In [1]: import numpy as np

In [2]: np.set_printoptions(precision=1, suppress=True, linewidth=160)

In [3]: def tidy(a):
   ...:     return np.round(a, 1) + 0
   ...: 

In [4]: data = np.load("layer5.npy")

In [5]: print(data)
[[-4  0]
 [ 0  2]]

In [6]: gram = data.T @ data

In [7]: print(np.diag(gram))
[16  4]

In [8]: np.linalg.matrix_rank(gram)
Out[8]: np.int64(2)

In [9]: np.trace(gram), (data ** 2).sum()
Out[9]: (np.int64(20), np.int64(20))

In [10]: (data @ data.T).shape
Out[10]: (2, 2)

In [11]: evals, vecs = np.linalg.eigh(data)

In [12]: np.abs(vecs[:, -1]).round(6).argmax()
Out[12]: np.int64(1)

In [13]: evals.sum(), np.trace(data)
Out[13]: (np.float64(-2.0), np.int64(-2))

In [14]: tidy(np.linalg.eigvalsh(data @ data))
Out[14]: array([ 4., 16.])

In [15]: print(np.abs(vecs[:, -1]))
[0. 1.]

In [16]: evals
Out[16]: array([-4.,  2.])

In [17]: tidy(np.linalg.svd(data, compute_uv=False))
Out[17]: array([4., 2.])

In [18]: P = np.triu(np.array([[0, -2], [2, -1]]), 1) + np.eye(2)

In [19]: out = P @ data @ np.linalg.inv(P)

In [20]: P @ data - data @ P
Out[20]: 
array([[  0., -12.],
       [  0.,   0.]])

In [21]: tidy(np.linalg.det(out))
Out[21]: np.float64(-8.0)

In [22]: np.poly(out)
Out[22]: array([ 1.,  2., -8.])

In [23]: np.trace(out), np.trace(data)
Out[23]: (np.float64(-2.0), np.int64(-2))

In [24]: print(out)
[[ -4. -12.]
 [  0.   2.]]

In [25]: blk = np.stack([data, 4 * data, data[::-1]])

In [26]: print(blk.shape)
(3, 2, 2)

In [27]: np.linalg.matrix_rank(blk)
Out[27]: array([2, 2, 2])

In [28]: print(np.einsum("bij,cij->bc", blk, blk))
[[ 20  80   0]
 [ 80 320   0]
 [  0   0  20]]

In [29]: blk.sum(axis=0)
Out[29]: 
array([[-20,   2],
       [ -4,  10]])

In [30]: (blk @ data.T).shape
Out[30]: (3, 2, 2)

In [31]: x0 = np.array([1, 0])

In [32]: h = np.maximum(data @ x0, 0)

In [33]: data * (h > 1e-9)[:, None]
Out[33]: 
array([[0, 0],
       [0, 0]])

In [34]: h
Out[34]: array([0, 0])

In [35]: np.flatnonzero(h > 1e-9)
Out[35]: array([], dtype=int64)

In [36]: M = np.array([[0, 0, 0, 0, 0],
    ...:     [0, 0, 1, 1, 0],
    ...:     [0, 1, 0, 0, 1],
    ...:     [0, 1, 0, 0, 1],
    ...:     [0, 0, 1, 1, 0]])

In [37]: print(M)
[[0 0 0 0 0]
 [0 0 1 1 0]
 [0 1 0 0 1]
 [0 1 0 0 1]
 [0 0 1 1 0]]

In [38]: left, sigma, Vt = np.linalg.svd(M)

In [39]: vecs = Vt[:(sigma > 1e-8).sum()]

In [40]: rng = np.random.default_rng(4219)

In [41]: x0 = M[0] + 5 * M[1] + rng.integers(2) * np.eye(5)[4]

In [42]: x0
Out[42]: array([0., 0., 5., 5., 0.])

In [43]: tidy(vecs.T @ vecs)
Out[43]: 
array([[0. , 0. , 0. , 0. , 0. ],
       [0. , 0.5, 0. , 0. , 0.5],
       [0. , 0. , 0.5, 0.5, 0. ],
       [0. , 0. , 0.5, 0.5, 0. ],
       [0. , 0.5, 0. , 0. , 0.5]])

In [44]: print(tidy(np.linalg.det(M)))
0.0

In [45]: print(np.flatnonzero(np.linalg.matrix_power((M != 0) + (M.T != 0) + np.eye(5), 5)[2]))
[1 2 3 4]

In [46]: tidy(np.sort(np.linalg.eigvals(M).real))
Out[46]: array([-2.,  0.,  0.,  0.,  2.])

In [47]: (np.linalg.matrix_power((M != 0) + (M.T != 0) + np.eye(5), 5) > 0).astype(int)
Out[47]: 
array([[1, 0, 0, 0, 0],
       [0, 1, 1, 1, 1],
       [0, 1, 1, 1, 1],
       [0, 1, 1, 1, 1],
       [0, 1, 1, 1, 1]])

In [48]: left, sigma, Vt = np.linalg.svd(M)

In [49]: np.argmax(sigma[:-1] / (sigma[1:] + 1e-6)) + 1
Out[49]: np.int64(2)

In [50]: tidy(sigma)
Out[50]: array([2., 2., 0., 0., 0.])

In [51]: out = left[:, :2] @ np.diag(sigma[:2]) @ Vt[:2]

In [52]: tidy(np.abs(M - out).max())
Out[52]: np.float64(0.0)

In [53]: np.linalg.matrix_rank(M, rtol=0.05)
Out[53]: np.int64(2)

In [54]: np.argwhere(np.triu(M))
Out[54]: 
array([[1, 2],
       [1, 3],
       [2, 4],
       [3, 4]])

In [55]: np.trace(M @ M @ M) // 6
Out[55]: np.int64(0)

In [56]: M.sum(axis=0)
Out[56]: array([0, 2, 2, 2, 2])

In [57]: M @ M
Out[57]: 
array([[0, 0, 0, 0, 0],
       [0, 2, 0, 0, 2],
       [0, 0, 2, 2, 0],
       [0, 0, 2, 2, 0],
       [0, 2, 0, 0, 2]])

In [58]: L = np.diag(M.sum(axis=1)) - M

In [59]: print(np.linalg.matrix_rank(L))
3

In [60]: L
Out[60]: 
array([[ 0,  0,  0,  0,  0],
       [ 0,  2, -1, -1,  0],
       [ 0, -1,  2,  0, -1],
       [ 0, -1,  0,  2, -1],
       [ 0,  0, -1, -1,  2]])

In [61]: round(np.linalg.det(L[1:, 1:]))
Out[61]: 0

In [62]: feats = np.loadtxt("arr.csv", delimiter=",")

In [63]: feats
Out[63]: 
array([[12., -6.,  9.,  9.,  6.],
       [-6.,  7., -6., -6., -4.],
       [ 9., -6., 12.,  9.,  6.],
       [ 9., -6.,  9., 12.,  6.],
       [ 6., -4.,  6.,  6.,  7.]])

In [64]: x0 = np.array([3, 3, -4, 4, 5])

In [65]: target = feats @ x0

In [66]: print(target)
[ 48. -17.  27.  51.  41.]

In [67]: tidy(np.linalg.solve(feats, 5 * target))
Out[67]: array([ 15.,  15., -20.,  20.,  25.])

In [68]: tidy(np.linalg.solve(feats.T, feats[0]))
Out[68]: array([1., 0., 0., 0., 0.])

In [69]: x0 = np.array([1, 1, 1, 0, 0])

In [70]: feats @ np.eye(5)[0]
Out[70]: array([12., -6.,  9.,  9.,  6.])

In [71]: np.einsum("ij,j->i", feats, x0)
Out[71]: array([15., -5., 15., 12.,  8.])

In [72]: feats * x0
Out[72]: 
array([[12., -6.,  9.,  0.,  0.],
       [-6.,  7., -6., -0., -0.],
       [ 9., -6., 12.,  0.,  0.],
       [ 9., -6.,  9.,  0.,  0.],
       [ 6., -4.,  6.,  0.,  0.]])

In [73]: np.sign((feats @ x0).round(6))
Out[73]: array([ 1., -1.,  1.,  1.,  1.])

In [74]: print(np.linalg.norm(feats @ x0) <= np.linalg.norm(feats, 2) * np.linalg.norm(x0) + 1e-9)
True

In [75]: x0 = np.ones(5)

In [76]: for _ in range(6):
    ...:     x0 = feats @ x0
    ...:     x0 /= np.linalg.norm(x0)
    ...:     print(round(x0 @ feats @ x0, 1))
    ...: 
37.7
38.0
38.0
38.0
38.0
38.0

In [77]: tidy(x0)
Out[77]: array([ 0.5, -0.3,  0.5,  0.5,  0.3])

In [78]: W2 = np.array([[-2, 1, 3, -3], [3, 2, -2, -2]])

In [79]: J = rng.normal(size=(25, 2)) @ W2 + np.array([-3, -2, -4, 4])

In [80]: tidy(J)
Out[80]: 
array([[  0.8,  -0.3,  -7.2,   3.1],
       [ -0.8,   2.8,  -3.1,  -3.7],
       [  0.1,  -2.5,  -7.9,   6.7],
       [ -3.6,  -3.2,  -4.1,   5.9],
       [ -4.8,   0.6,  -0.1,  -1.8],
       [ -2.7,  -0.7,  -3.4,   1.8],
       [ -5.9,  -0.8,   0.1,   0.2],
       [ -7.6,  -6.9,  -2.2,  10.4],
       [ -1.8,  -3.1,  -6.2,   6.8],
       [ -3.6,  -2.9,  -3.9,   5.4],
       [ -2.4,  -2. ,  -4.7,   4.3],
       [  1.1,  -1.2,  -8.1,   4.9],
       [  1.1,   3.1,  -5. ,  -3.2],
       [-12.4,  -6.6,   3.4,   7.3],
       [ -3.9,  -3.2,  -3.8,   5.7],
       [ -3.4,  -2.2,  -3.8,   4.2],
       [ -3.8,  -0.6,  -2. ,   0.9],
       [  0. ,  -2.3,  -7.6,   6.2],
       [ -1.7,  -3. ,  -6.2,   6.6],
       [ -6.4,  -2.9,  -0.7,   3.7],
       [ -8.8,  -8.1,  -1.7,  11.9],
       [  1.3,   0. ,  -7.5,   2.7],
       [ -5.3,  -3. ,  -2.1,   4.5],
       [ -9.7,  -5.9,   0.9,   7.4],
       [ -0.5,  -1. ,  -6.1,   3.6]])

In [81]: cen = J - J.mean(axis=0)

In [82]: left, sigma, Vt = np.linalg.svd(cen, full_matrices=False)

In [83]: np.abs(left[:, 0]).argmax()
Out[83]: np.int64(13)

In [84]: tidy(sigma ** 2 / (sigma ** 2).sum())
Out[84]: array([0.7, 0.3, 0. , 0. ])

In [85]: tidy(sigma)
Out[85]: array([26.5, 18.5,  0. ,  0. ])

In [86]: print(tidy((sigma ** 2).sum() ** 2 / (sigma ** 4).sum()))
1.8
